$ python -q
>>> import numpy as np
>>> np.set_printoptions(precision=2, suppress=True, linewidth=200)
>>> E = np.load("mat.npy")
>>> E
array([[0.15, 0.1 , 0.07, 0.05, 0.08, 0.08, 0.15, 0.14, 0.08, 0.03, 0.05],
       [0.15, 0.17, 0.17, 0.04, 0.11, 0.09, 0.02, 0.04, 0.11, 0.06, 0.04],
       [0.18, 0.08, 0.14, 0.16, 0.02, 0.06, 0.04, 0.1 , 0.04, 0.16, 0.04],
       [0.06, 0.18, 0.16, 0.04, 0.12, 0.08, 0.02, 0.18, 0.08, 0.04, 0.04],
       [0.21, 0.03, 0.11, 0.05, 0.13, 0.05, 0.  , 0.05, 0.21, 0.  , 0.16],
       [0.05, 0.14, 0.11, 0.14, 0.08, 0.05, 0.03, 0.08, 0.12, 0.14, 0.06],
       [0.06, 0.14, 0.12, 0.12, 0.09, 0.12, 0.08, 0.09, 0.08, 0.  , 0.09],
       [0.07, 0.05, 0.11, 0.14, 0.11, 0.05, 0.  , 0.18, 0.02, 0.09, 0.18],
       [0.15, 0.04, 0.06, 0.02, 0.17, 0.1 , 0.13, 0.15, 0.02, 0.1 , 0.06],
       [0.04, 0.08, 0.17, 0.02, 0.04, 0.06, 0.15, 0.15, 0.08, 0.04, 0.17],
       [0.  , 0.05, 0.05, 0.24, 0.05, 0.11, 0.21, 0.  , 0.11, 0.05, 0.13]])
>>> x0 = np.array([1, 0, 2, 2, -2, 0, -1, -2, -1, 1, 1])
>>> E @ np.eye(11)[3]
array([0.05, 0.04, 0.16, 0.04, 0.05, 0.14, 0.12, 0.14, 0.02, 0.02, 0.24])
>>> E @ (2 * x0)
array([-0.41,  0.45,  1.29, -0.32,  0.21,  0.56,  0.25,  0.45, -0.69,  0.04,  0.68])
>>> np.sign((E @ x0).round(6))
array([-1.,  1.,  1., -1.,  1.,  1.,  1.,  1., -1.,  1.,  1.])
>>> np.einsum("ij,j->i", E, x0)
array([-0.2 ,  0.23,  0.65, -0.16,  0.11,  0.28,  0.12,  0.23, -0.35,  0.02,  0.34])
>>> np.linalg.matrix_power(E, 100)
array([[0.11, 0.09, 0.11, 0.09, 0.09, 0.08, 0.07, 0.11, 0.09, 0.07, 0.09],
       [0.11, 0.09, 0.11, 0.09, 0.09, 0.08, 0.07, 0.11, 0.09, 0.07, 0.09],
       [0.11, 0.09, 0.11, 0.09, 0.09, 0.08, 0.07, 0.11, 0.09, 0.07, 0.09],
       [0.11, 0.09, 0.11, 0.09, 0.09, 0.08, 0.07, 0.11, 0.09, 0.07, 0.09],
       [0.11, 0.09, 0.11, 0.09, 0.09, 0.08, 0.07, 0.11, 0.09, 0.07, 0.09],
       [0.11, 0.09, 0.11, 0.09, 0.09, 0.08, 0.07, 0.11, 0.09, 0.07, 0.09],
       [0.11, 0.09, 0.11, 0.09, 0.09, 0.08, 0.07, 0.11, 0.09, 0.07, 0.09],
       [0.11, 0.09, 0.11, 0.09, 0.09, 0.08, 0.07, 0.11, 0.09, 0.07, 0.09],
       [0.11, 0.09, 0.11, 0.09, 0.09, 0.08, 0.07, 0.11, 0.09, 0.07, 0.09],
       [0.11, 0.09, 0.11, 0.09, 0.09, 0.08, 0.07, 0.11, 0.09, 0.07, 0.09],
       [0.11, 0.09, 0.11, 0.09, 0.09, 0.08, 0.07, 0.11, 0.09, 0.07, 0.09]])
>>> E.sum(axis=1)
array([1., 1., 1., 1., 1., 1., 1., 1., 1., 1., 1.])
>>> pr = np.eye(11)[10]
>>> for _ in range(5):
...     pr = pr @ E
...     print(pr.round(2))
... 
[0.   0.05 0.05 0.24 0.05 0.11 0.21 0.   0.11 0.05 0.13]
[0.08 0.12 0.12 0.1  0.1  0.09 0.08 0.1  0.09 0.05 0.08]
[0.11 0.1  0.12 0.09 0.09 0.08 0.07 0.1  0.09 0.07 0.09]
[0.11 0.09 0.11 0.09 0.09 0.08 0.07 0.11 0.09 0.07 0.09]
[0.11 0.09 0.11 0.09 0.09 0.08 0.07 0.11 0.09 0.07 0.09]
